% ipython --no-banner

In [1]: import numpy as np

In [2]: import numpy.linalg as la

In [3]: np.set_printoptions(suppress=True, linewidth=100)

In [4]: feats = np.load("block9.npy")

In [5]: feats
Out[5]: 
array([[-0.4, -0.3, -0.7,  2.1, -0.8,  0.4],
       [ 0.6, -1.3,  1.2, -1.8, -0.8,  0.7],
       [ 1.8,  0.5,  0.5,  2.4,  1. , -0.7]])

In [6]: la.matrix_rank(feats)
Out[6]: np.int64(3)

In [7]: np.round(feats.mean(axis=0), 2)
Out[7]: array([ 0.67, -0.37,  0.33,  0.9 , -0.2 ,  0.13])

In [8]: np.unravel_index(np.abs(feats).argmax(), feats.shape)
Out[8]: (np.int64(2), np.int64(3))

In [9]: np.round(feats - feats[0], 2)
Out[9]: 
array([[ 0. ,  0. ,  0. ,  0. ,  0. ,  0. ],
       [ 1. , -1. ,  1.9, -3.9,  0. ,  0.3],
       [ 2.2,  0.8,  1.2,  0.3,  1.8, -1.1]])

In [10]: gram = feats.T @ feats

In [11]: np.round(np.trace(gram), 2), (feats ** 2).sum()
Out[11]: (np.float64(24.8), np.float64(24.8))

In [12]: w1 = np.array([[2, 0, 2, 0, 1, 2],
    ...:     [0, 1, 1, 1, 1, 2],
    ...:     [0, 2, 0, 0, 0, 0],
    ...:     [1, 2, 1, 0, 0, 1],
    ...:     [0, 2, 1, 2, 1, 0],
    ...:     [1, 2, 0, 2, 2, 1]])

In [13]: beta = np.array([-8, 3, -1, -9, -2, 2])

In [14]: H = np.maximum(feats @ w1 + beta, 0)

In [15]: (H > 0).astype(int)
Out[15]: 
array([[0, 1, 0, 0, 0, 1],
       [0, 1, 0, 0, 0, 0],
       [0, 1, 1, 0, 0, 1]])

In [16]: H.round(2)
Out[16]: 
array([[0. , 4.7, 0. , 0. , 0. , 3.1],
       [0. , 0.3, 0. , 0. , 0. , 0. ],
       [0. , 9.9, 6.5, 0. , 0. , 8.3]])

In [17]: la.matrix_rank(H)
Out[17]: np.int64(3)

In [18]: W2 = np.array([[0, -3], [-1, 0], [3, 3], [0, 1], [3, -1], [-1, 0]])

In [19]: np.round(H @ W2, 2)
Out[19]: 
array([[-7.8,  0. ],
       [-0.3,  0. ],
       [ 1.3, 19.5]])

In [20]: (H @ W2).round(6).argmax(axis=1)
Out[20]: array([1, 1, 1])

In [21]: A = np.load("layer18.npy")

In [22]: A
Out[22]: 
array([[3, 1, 0, 1],
       [1, 3, 1, 0],
       [0, 1, 3, 1],
       [1, 0, 1, 3]])

In [23]: x = np.array([3, 0, -2, 1])

In [24]: a = np.maximum(A @ x, 0)

In [25]: np.round(np.tanh(A @ x), 2)
Out[25]: array([ 1.  ,  0.76, -1.  ,  1.  ])

In [26]: A.T @ a
Out[26]: array([35, 13,  5, 22])

In [27]: W2 = np.array([[0, 2, 1, 3], [1, 3, 3, 0], [1, 0, 1, 2], [2, 1, 0, 0]])

In [28]: rng = np.random.default_rng(934011)

In [29]: mat = (rng.random((23, 4)) < 0.25) @ W2

In [30]: mat
Out[30]: 
array([[0, 2, 1, 3],
       [0, 0, 0, 0],
       [0, 0, 0, 0],
       [2, 1, 0, 0],
       [2, 1, 0, 0],
       [2, 3, 4, 2],
       [2, 3, 1, 3],
       [2, 5, 5, 5],
       [1, 0, 1, 2],
       [0, 0, 0, 0],
       [3, 1, 1, 2],
       [0, 0, 0, 0],
       [1, 3, 3, 0],
       [1, 0, 1, 2],
       [2, 1, 0, 0],
       [2, 1, 0, 0],
       [0, 2, 1, 3],
       [1, 3, 3, 0],
       [2, 1, 0, 0],
       [0, 2, 1, 3],
       [0, 0, 0, 0],
       [2, 1, 0, 0],
       [0, 0, 0, 0]])

In [31]: # rows 1 and 2 are equal

In [32]: np.round(mat.mean(axis=0), 2)
Out[32]: array([1.09, 1.3 , 0.96, 1.09])

In [33]: np.round(la.svd(mat, compute_uv=False), 2)
Out[33]: array([14.64,  5.52,  4.61,  2.43])

In [34]: np.count_nonzero(mat)
Out[34]: np.int64(49)

In [35]: np.unravel_index(np.abs(mat).argmax(), mat.shape)
Out[35]: (np.int64(7), np.int64(1))

In [36]: la.matrix_rank(mat)
Out[36]: np.int64(4)

In [37]: np.diff(mat, axis=0)
Out[37]: 
array([[ 0, -2, -1, -3],
       [ 0,  0,  0,  0],
       [ 2,  1,  0,  0],
       [ 0,  0,  0,  0],
       [ 0,  2,  4,  2],
       [ 0,  0, -3,  1],
       [ 0,  2,  4,  2],
       [-1, -5, -4, -3],
       [-1,  0, -1, -2],
       [ 3,  1,  1,  2],
       [-3, -1, -1, -2],
       [ 1,  3,  3,  0],
       [ 0, -3, -2,  2],
       [ 1,  1, -1, -2],
       [ 0,  0,  0,  0],
       [-2,  1,  1,  3],
       [ 1,  1,  2, -3],
       [ 1, -2, -3,  0],
       [-2,  1,  1,  3],
       [ 0, -2, -1, -3],
       [ 2,  1,  0,  0],
       [-2, -1,  0,  0]])

In [38]: mat.shape
Out[38]: (23, 4)

In [39]: O, R = la.qr(mat)

In [40]: np.round(O.T @ O, 2) + 0
Out[40]: 
array([[1., 0., 0., 0.],
       [0., 1., 0., 0.],
       [0., 0., 1., 0.],
       [0., 0., 0., 1.]])

In [41]: np.round(np.trace(O @ O.T), 2)
Out[41]: np.float64(4.0)

In [42]: np.allclose(R.T @ R, mat.T @ mat)
Out[42]: True

In [43]: round(float(abs(R[0, 0])), 2), round(float(la.norm(mat[:, 0])), 2)
Out[43]: (7.0, 7.0)

In [44]: O.shape, R.shape
Out[44]: ((23, 4), (4, 4))

In [45]: x = np.array([2, 2, 2, 1])

In [46]: y = mat @ x

In [47]: np.round(la.pinv(mat) @ mat, 2) + 0
Out[47]: 
array([[1., 0., 0., 0.],
       [0., 1., 0., 0.],
       [0., 0., 1., 0.],
       [0., 0., 0., 1.]])

In [48]: np.round(la.solve(mat.T @ mat, mat.T @ y), 2)
Out[48]: array([2., 2., 2., 1.])

In [49]: y
Out[49]: array([ 9,  0,  0,  6,  6, 20, 15, 29,  6,  0, 12,  0, 14,  6,  6,  6,  9, 14,  6,  9,  0,  6,  0])

In [50]: np.round(la.lstsq(mat, y)[0], 2)
Out[50]: array([2., 2., 2., 1.])

In [51]: y = y + 0.02 * rng.normal(size=23)

In [52]: y.round(2)
Out[52]: 
array([ 9.01, -0.05,  0.02,  5.99,  6.02, 19.98, 15.01, 29.03,  5.98, -0.02, 12.01, -0.02, 13.99,
        6.  ,  6.01,  6.02,  8.99, 14.01,  6.03,  9.02, -0.01,  5.95,  0.02])

In [53]: beta, *_ = la.lstsq(mat, y)

In [54]: beta.round(2)
Out[54]: array([2.  , 2.01, 2.  , 1.  ])

In [55]: np.round(mat.T @ (y - mat @ beta), 2) + 0
Out[55]: array([0., 0., 0., 0.])

In [56]: [round(float(la.norm(la.solve(mat.T @ mat + lam * np.eye(4), mat.T @ y))), 2) for lam in (0, 1, 10, 100)]
Out[56]: [3.61, 3.58, 3.37, 2.34]

In [57]: Ac = mat - mat.mean(axis=0)

In [58]: V = la.svd(Ac)[2][:1]

In [59]: M2 = Ac - Ac @ V.T @ V

In [60]: np.round((Ac @ V.T).std(axis=0), 2)
Out[60]: array([2.16])

In [61]: arr = np.load("dump.npy")

In [62]: arr
Out[62]: 
array([[ 0,  0,  0,  5],
       [ 0,  0,  0,  0],
       [ 0, -3, -2,  2],
       [ 0,  0,  0,  0],
       [ 0,  0,  0,  4],
       [ 0,  0,  0,  0],
       [ 0,  0,  0,  1]])

In [63]: # rank 2

In [64]: Uu, sv, vt = la.svd(arr)

In [65]: V = vt[:(sv > 1e-8).sum()]

In [66]: x = arr[6] + 4 * arr[0] + rng.integers(2) * np.eye(4)[2]

In [67]: x
Out[67]: array([ 0.,  0.,  0., 21.])

In [68]: np.round(V.T @ V, 2) + 0
Out[68]: 
array([[0.  , 0.  , 0.  , 0.  ],
       [0.  , 0.69, 0.46, 0.  ],
       [0.  , 0.46, 0.31, 0.  ],
       [0.  , 0.  , 0.  , 1.  ]])

In [69]: np.round(la.norm(x - V.T @ V @ x), 2)
Out[69]: np.float64(0.0)

In [70]: np.allclose(V.T @ V @ x, x)
Out[70]: True

In [71]: np.round(np.diag(V.T @ V), 2)
Out[71]: array([0.  , 0.69, 0.31, 1.  ])

In [72]: la.matrix_rank(np.vstack([arr, x]))
Out[72]: np.int64(2)

In [73]: O, _ = la.qr(np.array([[0.0, 0.2, -1.3, 0.2, 1.1, -0.9],
    ...:     [0.6, -1.1, 0.2, 1.3, 1.0, -0.1],
    ...:     [0.2, -1.1, 0.3, 1.0, -0.3, -0.7],
    ...:     [0.7, 0.4, -0.1, 0.4, -0.3, -1.2],
    ...:     [-1.9, 2.1, 0.8, 0.3, 0.2, 0.2],
    ...:     [-0.1, -0.1, 1.5, -1.4, 0.3, 0.5]]))

In [74]: V, _ = la.qr(np.array([[-1.0, -1.1, 1.0, 1.7],
    ...:     [1.4, -0.2, -0.6, -2.6],
    ...:     [0.0, 0.7, 2.4, -1.1],
    ...:     [-0.2, -2.9, 0.1, 0.2]]))

In [75]: sv = 20 * 0.5 ** np.arange(4)

In [76]: M = O[:, :4] * sv @ V[:4]

In [77]: M.round(2)
Out[77]: 
array([[  1.01,  -1.35,   2.74,  -1.09],
       [  0.86,   3.47,   1.26,   5.47],
       [ -3.5 ,   2.82,   1.34,   4.  ],
       [  9.74,   0.65,  -1.09,   1.37],
       [ -9.32,  -2.96,  -3.99, -14.53],
       [ -1.72,  -0.03,  -3.53,   0.97]])

In [78]: M2 = M + rng.integers(-2, 3, (6, 1)) @ rng.integers(-2, 3, (1, 4))

In [79]: M2.round(2)
Out[79]: 
array([[ -2.99,  -3.35,  -1.26,  -3.09],
       [  4.86,   5.47,   5.26,   7.47],
       [ -7.5 ,   0.82,  -2.66,   2.  ],
       [  9.74,   0.65,  -1.09,   1.37],
       [-11.32,  -3.96,  -5.99, -15.53],
       [ -3.72,  -1.03,  -5.53,  -0.03]])

In [80]: np.round(M2 - M, 2)
Out[80]: 
array([[-4., -2., -4., -2.],
       [ 4.,  2.,  4.,  2.],
       [-4., -2., -4., -2.],
       [ 0.,  0.,  0.,  0.],
       [-2., -1., -2., -1.],
       [-2., -1., -2., -1.]])

In [81]: M2 = np.c_[M[:, :3] @ np.array([[-2, 0, -1], [0, -2, -2], [-1, -2, -2]]), np.array([-3, 2, -1, -2, -1, -1])]

In [82]: M2.round(2)
Out[82]: 
array([[ -4.76,  -2.78,  -3.79,  -3.  ],
       [ -2.99,  -9.47, -10.34,   2.  ],
       [  5.66,  -8.34,  -4.84,  -1.  ],
       [-18.39,   0.87,  -8.87,  -2.  ],
       [ 22.64,  13.9 ,  23.22,  -1.  ],
       [  6.98,   7.11,   8.83,  -1.  ]])

In [83]: la.matrix_rank(M2)
Out[83]: np.int64(4)

In [84]: la.matrix_rank(np.c_[M, M2])
Out[84]: np.int64(5)

In [85]: np.round(la.norm(la.qr(M)[0].T @ M2, axis=0) ** 2 / ((M2 ** 2).sum(axis=0) + 1e-12), 2)
Out[85]: array([1.  , 1.  , 1.  , 0.23])

In [86]: np.round(la.lstsq(M, M2[:, 0])[0], 2) + 0
Out[86]: array([-2.,  0., -1.,  0.])
